$ python -q
>>> import numpy as np
>>> from numpy import linalg as LA
>>> np.set_printoptions(precision=2, suppress=True, linewidth=160)
>>> data = np.array([[1, -2, -3, 1, -3, 2, -3, 2, 3],
...     [3, -3, -3, 2, -1, 3, 3, -1, 0],
...     [-2, 1, -1, -1, -1, -3, 1, -3, 0],
...     [-2, 0, 2, 2, -2, -3, 2, -2, -3],
...     [-2, -3, -2, 2, -3, 0, 1, -3, 2],
...     [1, -2, -3, 1, -3, 2, -3, 2, 3],
...     [-3, 0, -2, 2, 0, 0, 1, 2, 1]])
>>> data
array([[ 1, -2, -3,  1, -3,  2, -3,  2,  3],
       [ 3, -3, -3,  2, -1,  3,  3, -1,  0],
       [-2,  1, -1, -1, -1, -3,  1, -3,  0],
       [-2,  0,  2,  2, -2, -3,  2, -2, -3],
       [-2, -3, -2,  2, -3,  0,  1, -3,  2],
       [ 1, -2, -3,  1, -3,  2, -3,  2,  3],
       [-3,  0, -2,  2,  0,  0,  1,  2,  1]])
>>> # rank 6
>>> Uu, sv, Vh = LA.svd(data)
>>> sv.round(2) + 0
array([11.8 ,  8.48,  6.31,  4.32,  3.65,  2.02,  0.  ])
>>> M2 = Uu[:, :6] @ np.diag(sv[:6]) @ Vh[:6]
>>> round(float(LA.norm(data - M2) / LA.norm(data)), 2)
0.0
>>> LA.matrix_rank(data, rtol=0.05)
np.int64(6)
>>> r = LA.matrix_rank(data)
>>> r
np.int64(6)
>>> ns = LA.svd(data)[2][r:].T
>>> [int(LA.matrix_rank(data[:i])) for i in range(1, len(data) + 1)]
[1, 2, 3, 4, 5, 5, 6]
>>> LA.lstsq(data[:-1].T, data[-1])[2]
np.int32(5)
>>> round(float(np.trace(LA.pinv(data) @ data)), 2)
6.0
>>> np.round(data @ LA.pinv(data) @ data, 2) + 0
array([[ 1., -2., -3.,  1., -3.,  2., -3.,  2.,  3.],
       [ 3., -3., -3.,  2., -1.,  3.,  3., -1.,  0.],
       [-2.,  1., -1., -1., -1., -3.,  1., -3.,  0.],
       [-2.,  0.,  2.,  2., -2., -3.,  2., -2., -3.],
       [-2., -3., -2.,  2., -3.,  0.,  1., -3.,  2.],
       [ 1., -2., -3.,  1., -3.,  2., -3.,  2.,  3.],
       [-3.,  0., -2.,  2.,  0.,  0.,  1.,  2.,  1.]])
>>> try:
...     LA.inv(data)
... except LA.LinAlgError as e:
...     print("failed:", e)
... 
failed: Last 2 dimensions of the array must be square
>>> np.allclose(data[:-1].T @ LA.lstsq(data[:-1].T, data[-1])[0], data[-1])
False
>>> np.unique(data.round(6), axis=0).shape
(6, 9)
>>> Uu, sv, Vh = LA.svd(data)
>>> vecs = Vh[:(sv > 1e-8).sum()]
>>> rng = np.random.default_rng(17)
>>> x = data[0] + -3 * data[6] + rng.integers(2) * np.eye(9)[2]
>>> x
array([10., -2.,  4., -5., -3.,  2., -6., -4.,  0.])
>>> np.allclose(vecs.T @ vecs @ x, x)
False
>>> LA.matrix_rank(np.vstack([data, x]))
np.int64(7)
>>> np.diag(vecs.T @ vecs)
array([0.82, 0.46, 0.86, 0.53, 0.71, 0.53, 0.7 , 0.82, 0.58])
>>> LA.matrix_rank(data, rtol=0.1)
np.int64(6)
>>> [round(float(x), 2) for x in LA.svd(data, compute_uv=False)[:3]]
[11.8, 8.48, 6.31]
>>> J = np.loadtxt("a.csv", delimiter=",")
>>> J
array([[1.  , 0.9 , 0.81, 0.73, 0.66, 0.59, 0.53, 0.48, 0.43],
       [0.9 , 1.  , 0.9 , 0.81, 0.73, 0.66, 0.59, 0.53, 0.48],
       [0.81, 0.9 , 1.  , 0.9 , 0.81, 0.73, 0.66, 0.59, 0.53],
       [0.73, 0.81, 0.9 , 1.  , 0.9 , 0.81, 0.73, 0.66, 0.59],
       [0.66, 0.73, 0.81, 0.9 , 1.  , 0.9 , 0.81, 0.73, 0.66],
       [0.59, 0.66, 0.73, 0.81, 0.9 , 1.  , 0.9 , 0.81, 0.73],
       [0.53, 0.59, 0.66, 0.73, 0.81, 0.9 , 1.  , 0.9 , 0.81],
       [0.48, 0.53, 0.59, 0.66, 0.73, 0.81, 0.9 , 1.  , 0.9 ],
       [0.43, 0.48, 0.53, 0.59, 0.66, 0.73, 0.81, 0.9 , 1.  ]])
>>> q, vecs = LA.qr(J[:, :1])[0], LA.qr(J[:, 1:])[0]
>>> sv = LA.svd(q.T @ vecs, compute_uv=False)
>>> round(float(LA.norm(q @ q.T - vecs @ vecs.T, 2)), 2)
1.0
>>> Lm = LA.cholesky(J)
>>> LA.eigvalsh(J).min() > 0
np.True_
>>> Lm
array([[1.  , 0.  , 0.  , 0.  , 0.  , 0.  , 0.  , 0.  , 0.  ],
       [0.9 , 0.44, 0.  , 0.  , 0.  , 0.  , 0.  , 0.  , 0.  ],
       [0.81, 0.39, 0.44, 0.  , 0.  , 0.  , 0.  , 0.  , 0.  ],
       [0.73, 0.35, 0.39, 0.44, 0.  , 0.  , 0.  , 0.  , 0.  ],
       [0.66, 0.31, 0.35, 0.39, 0.44, 0.  , 0.  , 0.  , 0.  ],
       [0.59, 0.3 , 0.31, 0.35, 0.39, 0.44, 0.  , 0.  , 0.  ],
       [0.53, 0.26, 0.3 , 0.31, 0.35, 0.39, 0.44, 0.  , 0.  ],
       [0.48, 0.22, 0.26, 0.3 , 0.31, 0.35, 0.39, 0.44, 0.  ],
       [0.43, 0.21, 0.22, 0.26, 0.3 , 0.31, 0.35, 0.39, 0.44]])
>>> J / np.sqrt(np.outer(np.diag(J), np.diag(J)))
array([[1.  , 0.9 , 0.81, 0.73, 0.66, 0.59, 0.53, 0.48, 0.43],
       [0.9 , 1.  , 0.9 , 0.81, 0.73, 0.66, 0.59, 0.53, 0.48],
       [0.81, 0.9 , 1.  , 0.9 , 0.81, 0.73, 0.66, 0.59, 0.53],
       [0.73, 0.81, 0.9 , 1.  , 0.9 , 0.81, 0.73, 0.66, 0.59],
       [0.66, 0.73, 0.81, 0.9 , 1.  , 0.9 , 0.81, 0.73, 0.66],
       [0.59, 0.66, 0.73, 0.81, 0.9 , 1.  , 0.9 , 0.81, 0.73],
       [0.53, 0.59, 0.66, 0.73, 0.81, 0.9 , 1.  , 0.9 , 0.81],
       [0.48, 0.53, 0.59, 0.66, 0.73, 0.81, 0.9 , 1.  , 0.9 ],
       [0.43, 0.48, 0.53, 0.59, 0.66, 0.73, 0.81, 0.9 , 1.  ]])
>>> np.diag(Lm) ** 2
array([1.  , 0.19, 0.19, 0.19, 0.19, 0.19, 0.19, 0.19, 0.19])
>>> x = np.array([2, 1, 3, -1, -1, 1, 1, -2, -3])
>>> rhs = Lm @ x
>>> rhs
array([ 2.  ,  2.24,  3.32,  2.55,  1.86,  2.1 ,  2.37,  1.23, -0.23])
>>> LA.solve(Lm, -3 * rhs)
array([-6., -3., -9.,  3.,  3., -3., -3.,  6.,  9.])
>>> np.round(LA.solve(Lm, Lm[:, 7]), 2) + 0
array([0., 0., 0., 0., 0., 0., 0., 1., 0.])
>>> np.round(LA.solve(Lm, rhs + Lm[:, 4]), 2) + 0
array([ 2.,  1.,  3., -1.,  0.,  1.,  1., -2., -3.])
>>> LA.solve(Lm.T, Lm[3])
array([0., 0., 0., 1., 0., 0., 0., 0., 0.])
>>> M2 = np.array([[2, 2, 1],
...     [-2, -2, 1],
...     [-1, -1, 2],
...     [-1, 1, 1],
...     [2, -1, -1],
...     [-2, 1, 2],
...     [0, -1, -2],
...     [-1, 2, 1],
...     [2, 1, -1]])
>>> LA.matrix_rank(J @ M2)
np.int64(3)
>>> LA.matrix_rank(np.vstack([J, M2.T]))
np.int64(9)
>>> np.einsum("ij->j", J)
array([6.13, 6.6 , 6.93, 7.13, 7.2 , 7.13, 6.93, 6.6 , 6.13])
>>> m1 = np.array([[2.1, -0.2, 15.0, 0.6, -0.2, 0.0, -0.8, 0.0],
...     [-0.4, 1.2, 15.0, 0.6, 1.0, 0.8, 1.0, -0.5],
...     [-0.5, 0.3, 16.0, 0.1, 0.6, 0.8, -2.4, 0.1],
...     [-0.1, -0.6, -6.0, -0.9, -0.5, -0.5, 1.5, -0.9],
...     [0.8, -0.1, -9.0, 0.6, 0.5, 0.2, 1.5, -1.5],
...     [1.5, 0.0, -4.0, -0.1, 0.2, -0.8, 0.4, 1.6],
...     [-0.1, 1.6, 3.0, -0.1, -0.1, -0.6, -2.1, 0.6]])
>>> # column 2 is much longer than the rest
>>> x = np.ones(9)
>>> for _ in range(7):
...     x = J @ x
...     x /= LA.norm(x)
...     print(round(x @ J @ x, 2))
... 
6.78
6.78
6.78
6.78
6.78
6.78
6.78
>>> x
array([0.3 , 0.32, 0.34, 0.35, 0.36, 0.35, 0.34, 0.32, 0.3 ])
>>> round(LA.eigvalsh(J)[-1], 2)
np.float64(6.78)
>>> th = np.radians(36)
>>> R = np.eye(8)
>>> R[3, 3] = R[1, 1] = np.cos(th)
>>> R[3, 1], R[1, 3] = -np.sin(th), np.sin(th)
>>> R
array([[ 1.  ,  0.  ,  0.  ,  0.  ,  0.  ,  0.  ,  0.  ,  0.  ],
       [ 0.  ,  0.81,  0.  ,  0.59,  0.  ,  0.  ,  0.  ,  0.  ],
       [ 0.  ,  0.  ,  1.  ,  0.  ,  0.  ,  0.  ,  0.  ,  0.  ],
       [ 0.  , -0.59,  0.  ,  0.81,  0.  ,  0.  ,  0.  ,  0.  ],
       [ 0.  ,  0.  ,  0.  ,  0.  ,  1.  ,  0.  ,  0.  ,  0.  ],
       [ 0.  ,  0.  ,  0.  ,  0.  ,  0.  ,  1.  ,  0.  ,  0.  ],
       [ 0.  ,  0.  ,  0.  ,  0.  ,  0.  ,  0.  ,  1.  ,  0.  ],
       [ 0.  ,  0.  ,  0.  ,  0.  ,  0.  ,  0.  ,  0.  ,  1.  ]])
>>> M2 = m1 @ R.T
>>> LA.svd(m1, compute_uv=False), LA.svd(M2, compute_uv=False)
(array([29.26,  3.85,  3.06,  1.97,  1.78,  1.3 ,  0.59]), array([29.26,  3.85,  3.06,  1.97,  1.78,  1.3 ,  0.59]))
>>> np.abs(M2 - m1).max(axis=0)
array([0.  , 0.41, 0.  , 0.92, 0.  , 0.  , 0.  , 0.  ])
>>> np.allclose(m1 @ m1.T, M2 @ M2.T)
True
>>> f = np.array([0, 3, 2])
>>> np.convolve(m1[0], f)
array([ 0. ,  6.3,  3.6, 44.6, 31.8,  0.6, -0.4, -2.4, -1.6,  0. ])
>>> W = np.array([[0, 1, 1],
...     [1, 2, 2],
...     [-3, -1, 0],
...     [-1, 1, 0],
...     [0, 1, 2],
...     [1, -2, 1],
...     [0, 3, -1],
...     [3, -1, -1]])
>>> beta = np.array([3, 0, 1])
>>> H = np.maximum(m1 @ W + beta, 0)
>>> (H > 0).astype(int)
array([[0, 0, 1],
       [0, 0, 1],
       [0, 0, 1],
       [1, 1, 0],
       [1, 1, 1],
       [1, 1, 1],
       [0, 0, 1]])
>>> LA.matrix_rank(H)
np.int64(3)
>>> C = np.array([[0, 0, 3], [4, 3, 3], [1, 1, 2]])
>>> (H @ C).round(6).argmax(axis=1)
array([2, 2, 2, 2, 2, 2, 2])
>>> X = np.array([[0.8, -0.1, 1.3, 1.2, 1.0, 1.5, -0.1],
...     [0.3, -1.0, -0.7, 0.4, -1.4, 0.6, -1.2],
...     [0.2, -1.2, 0.8, -0.8, -0.8, -0.1, -0.2],
...     [0.2, 0.4, -0.8, -0.2, 1.0, -0.3, 1.0],
...     [0.5, 0.2, 1.9, -1.7, 0.4, 0.9, -1.5],
...     [-1.9, 1.1, -0.9, 2.0, -2.9, -0.4, -0.7],
...     [0.1, 0.8, -1.6, -1.1, -1.0, -1.2, -0.9]])
>>> X
array([[ 0.8, -0.1,  1.3,  1.2,  1. ,  1.5, -0.1],
       [ 0.3, -1. , -0.7,  0.4, -1.4,  0.6, -1.2],
       [ 0.2, -1.2,  0.8, -0.8, -0.8, -0.1, -0.2],
       [ 0.2,  0.4, -0.8, -0.2,  1. , -0.3,  1. ],
       [ 0.5,  0.2,  1.9, -1.7,  0.4,  0.9, -1.5],
       [-1.9,  1.1, -0.9,  2. , -2.9, -0.4, -0.7],
       [ 0.1,  0.8, -1.6, -1.1, -1. , -1.2, -0.9]])
>>> x = np.array([3, 3, 2, 1, 2, 0, 0])
>>> rhs = X @ x
>>> rhs
array([ 7.9, -5.9, -3.8,  2. ,  5. , -8. , -3.6])
>>> np.round(LA.solve(X.T, X[5]), 2) + 0
array([0., 0., 0., 0., 0., 1., 0.])
>>> np.round(LA.solve(X, rhs + X[:, 1]), 2) + 0
array([3., 4., 2., 1., 2., 0., 0.])
>>> np.round(LA.solve(X, 5 * rhs), 2) + 0
array([15., 15., 10.,  5., 10.,  0.,  0.])
>>> X - X[0]
array([[ 0. ,  0. ,  0. ,  0. ,  0. ,  0. ,  0. ],
       [-0.5, -0.9, -2. , -0.8, -2.4, -0.9, -1.1],
       [-0.6, -1.1, -0.5, -2. , -1.8, -1.6, -0.1],
       [-0.6,  0.5, -2.1, -1.4,  0. , -1.8,  1.1],
       [-0.3,  0.3,  0.6, -2.9, -0.6, -0.6, -1.4],
       [-2.7,  1.2, -2.2,  0.8, -3.9, -1.9, -0.6],
       [-0.7,  0.9, -2.9, -2.3, -2. , -2.7, -0.8]])
>>> LA.matrix_rank(X)
np.int64(7)
>>> X.sum(axis=0)
array([ 0.2,  0.2,  0. , -0.2, -3.7,  1. , -3.6])
>>> round(LA.norm(X), 2)
np.float64(7.44)
>>> X[:, 7]
Traceback (most recent call last):
  File "<python-input-88>", line 1, in <module>
    X[:, 7]
    ~^^^^^^
IndexError: index 7 is out of bounds for axis 1 with size 7
>>> X.shape
(7, 7)
>>> f = np.array([9, 4, 1])
>>> np.cross(X[5, :3], X[6, :3])
array([-1.04, -3.13, -1.63])
>>> np.convolve(X[5], f)
array([-17.1,   2.3,  -5.6,  15.5, -19. , -13.2, -10.8,  -3.2,  -0.7])
>>> np.polyval(f, X[5])
array([25.89, 16.29,  4.69, 45.  , 65.09,  0.84,  2.61])
>>> x = np.array([-1, -3, 0, -1, 3, -3, 0])
>>> X @ x
array([ -3.2,  -3.7,   2.1,   2.7,  -0.9, -10.9,  -0.8])
>>> (X @ x).argmax()
np.int64(3)
>>> X * x
array([[-0.8,  0.3,  0. , -1.2,  3. , -4.5, -0. ],
       [-0.3,  3. , -0. , -0.4, -4.2, -1.8, -0. ],
       [-0.2,  3.6,  0. ,  0.8, -2.4,  0.3, -0. ],
       [-0.2, -1.2, -0. ,  0.2,  3. ,  0.9,  0. ],
       [-0.5, -0.6,  0. ,  1.7,  1.2, -2.7, -0. ],
       [ 1.9, -3.3, -0. , -2. , -8.7,  1.2, -0. ],
       [-0.1, -2.4, -0. ,  1.1, -3. ,  3.6, -0. ]])
>>> (X * x).sum(axis=1)
array([ -3.2,  -3.7,   2.1,   2.7,  -0.9, -10.9,  -0.8])
>>> np.einsum("ij,j->i", X, x)
array([ -3.2,  -3.7,   2.1,   2.7,  -0.9, -10.9,  -0.8])
